% ipython --no-banner

In [1]: import numpy as np

In [2]: np.set_printoptions(precision=2, suppress=True, linewidth=140)

In [3]: u = np.array([2, 2, 2, 0]) + 0.5

In [4]: W0 = np.outer(u, u) / (u @ u)

In [5]: W0
Out[5]: 
array([[0.33, 0.33, 0.33, 0.07],
       [0.33, 0.33, 0.33, 0.07],
       [0.33, 0.33, 0.33, 0.07],
       [0.07, 0.07, 0.07, 0.01]])

In [6]: # equal to its transpose

In [7]: u, r1 = W0[0], W0[3]

In [8]: round(float(u @ u), 2)
Out[8]: 0.33

In [9]: p = (u @ r1) / (u @ u) * u

In [10]: round(np.linalg.norm(u + r1) ** 2 + np.linalg.norm(u - r1) ** 2, 2)
Out[10]: np.float64(0.68)

In [11]: round(float((r1 - p) @ u), 2)
Out[11]: 0.0

In [12]: evals, evecs = np.linalg.eigh(W0)

In [13]: x0 = np.array([1, 2, -2, -3])

In [14]: np.round(x0 @ W0 @ x0, 2)
Out[14]: np.float64(0.05)

In [15]: evecs * np.maximum(evals, 0) @ evecs.T
Out[15]: 
array([[0.33, 0.33, 0.33, 0.07],
       [0.33, 0.33, 0.33, 0.07],
       [0.33, 0.33, 0.33, 0.07],
       [0.07, 0.07, 0.07, 0.01]])

In [16]: round(float(np.abs(W0).sum(axis=1).max()), 2), np.abs(evals).max()
Out[16]: (1.05, np.float64(1.0))

In [17]: A = np.load("data.npy")

In [18]: A
Out[18]: 
array([[ 0,  0,  0,  0],
       [ 0,  0,  0,  0],
       [28, -4, 32, 12],
       [35, -5, 40, 15]])

In [19]: # rows and columns are dependent

In [20]: round(float(np.linalg.det(A.T)), 2)
Out[20]: 0.0

In [21]: np.kron(np.eye(2, dtype=int), A)
Out[21]: 
array([[ 0,  0,  0,  0,  0,  0,  0,  0],
       [ 0,  0,  0,  0,  0,  0,  0,  0],
       [28, -4, 32, 12,  0,  0,  0,  0],
       [35, -5, 40, 15,  0,  0,  0,  0],
       [ 0,  0,  0,  0,  0,  0,  0,  0],
       [ 0,  0,  0,  0,  0,  0,  0,  0],
       [ 0,  0,  0,  0, 28, -4, 32, 12],
       [ 0,  0,  0,  0, 35, -5, 40, 15]])

In [22]: np.linalg.eigvals(A)
Out[22]: array([47.,  0.,  0.,  0.])

In [23]: np.einsum("ii->", A)
Out[23]: np.int64(47)

In [24]: np.round(np.linalg.eigvals(A).sum().real, 2)
Out[24]: np.float64(47.0)

In [25]: F = np.load("mat.npy")

In [26]: F
Out[26]: 
array([[-2,  0],
       [ 1,  2]])

In [27]: # triangular, det is the product of the diagonal

In [28]: u, r1 = F[0], F[1]

In [29]: u @ u
Out[29]: np.int64(4)

In [30]: u @ r1
Out[30]: np.int64(-2)

In [31]: p = (u @ r1) / (u @ u) * u

In [32]: round(float(np.linalg.norm(u + r1) ** 2 + np.linalg.norm(u - r1) ** 2), 2)
Out[32]: 18.0

In [33]: (r1 - p) @ u
Out[33]: np.float64(0.0)

In [34]: r1 - p
Out[34]: array([0., 2.])

In [35]: np.linalg.matrix_rank(np.outer(u, r1))
Out[35]: np.int64(1)

In [36]: F.ravel(order="F")
Out[36]: array([-2,  1,  0,  2])

In [37]: blk = F.reshape(2, 2, -1)

In [38]: blk[:, 0]
Out[38]: 
array([[-2],
       [ 1]])

In [39]: blk.sum(axis=1)
Out[39]: 
array([[-2],
       [ 3]])

In [40]: np.swapaxes(blk, 1, 2)[0]
Out[40]: array([[-2,  0]])

In [41]: blk.transpose(1, 0, 2)
Out[41]: 
array([[[-2],
        [ 1]],

       [[ 0],
        [ 2]]])

In [42]: q = F.astype(float).copy()

In [43]: for j in range(2):
    ...:     q[:, j] -= q[:, :j] @ (q[:, :j].T @ q[:, j])
    ...:     q[:, j] /= np.linalg.norm(q[:, j])
    ...: 

In [44]: np.round(q.T @ F, 2) + 0
Out[44]: 
array([[2.24, 0.89],
       [0.  , 1.79]])

In [45]: q
Out[45]: 
array([[-0.89,  0.45],
       [ 0.45,  0.89]])

In [46]: rng = np.random.default_rng(1489)

In [47]: z = rng.permutation(2)

In [48]: z
Out[48]: array([1, 0])

In [49]: A2 = q[z][:, z]

In [50]: round(float(np.linalg.det(A2)), 2), np.round(np.linalg.det(q[z]), 2)
Out[50]: (-1.0, np.float64(1.0))

In [51]: np.sort(np.abs(np.linalg.eigvals(A2)))
Out[51]: array([1., 1.])

In [52]: np.round(np.trace(A2), 2)
Out[52]: np.float64(0.0)

In [53]: A2
Out[53]: 
array([[ 0.89,  0.45],
       [ 0.45, -0.89]])

In [54]: np.diag(A2)
Out[54]: array([ 0.89, -0.89])

In [55]: A2 = F / np.linalg.norm(F, axis=1, keepdims=True)

In [56]: gram = A2 @ A2.T

In [57]: gram
Out[57]: 
array([[ 1.  , -0.45],
       [-0.45,  1.  ]])

In [58]: round(float(np.degrees(np.arccos(np.clip(gram[0, 1], -1, 1)))), 2)
Out[58]: 116.57

In [59]: feats = np.load("arr.npy")

In [60]: feats
Out[60]: 
array([[0.44, 0.33, 0.22],
       [0.2 , 0.6 , 0.2 ],
       [0.3 , 0.3 , 0.4 ]])

In [61]: np.poly(feats)
Out[61]: array([ 1.  , -1.44,  0.49, -0.05])

In [62]: round(np.linalg.eigvals(feats).sum().real, 2)
Out[62]: np.float64(1.44)

In [63]: np.round(np.einsum("ii->", feats), 2)
Out[63]: np.float64(1.44)

In [64]: K = np.loadtxt("w.csv", delimiter=",")

In [65]: K
Out[65]: 
array([[ 0.71,  0.  , -0.71],
       [ 0.  ,  1.  ,  0.  ],
       [ 0.71,  0.  ,  0.71]])

In [66]: round(np.linalg.norm(K, "nuc"), 2)
Out[66]: np.float64(3.0)

In [67]: np.round(K[2] @ K[0], 2)
Out[67]: np.float64(0.0)

In [68]: round(float(np.linalg.norm(K[2], 1)), 2), round(np.linalg.norm(K[2], np.inf), 2)
Out[68]: (1.41, np.float64(0.71))

In [69]: round(np.linalg.norm(K, 1), 2), np.round(np.linalg.norm(K, np.inf), 2)
Out[69]: (np.float64(1.41), np.float64(1.41))

In [70]: round(float(np.linalg.norm(K) ** 2 / np.linalg.norm(K, 2) ** 2), 2)
Out[70]: 3.0
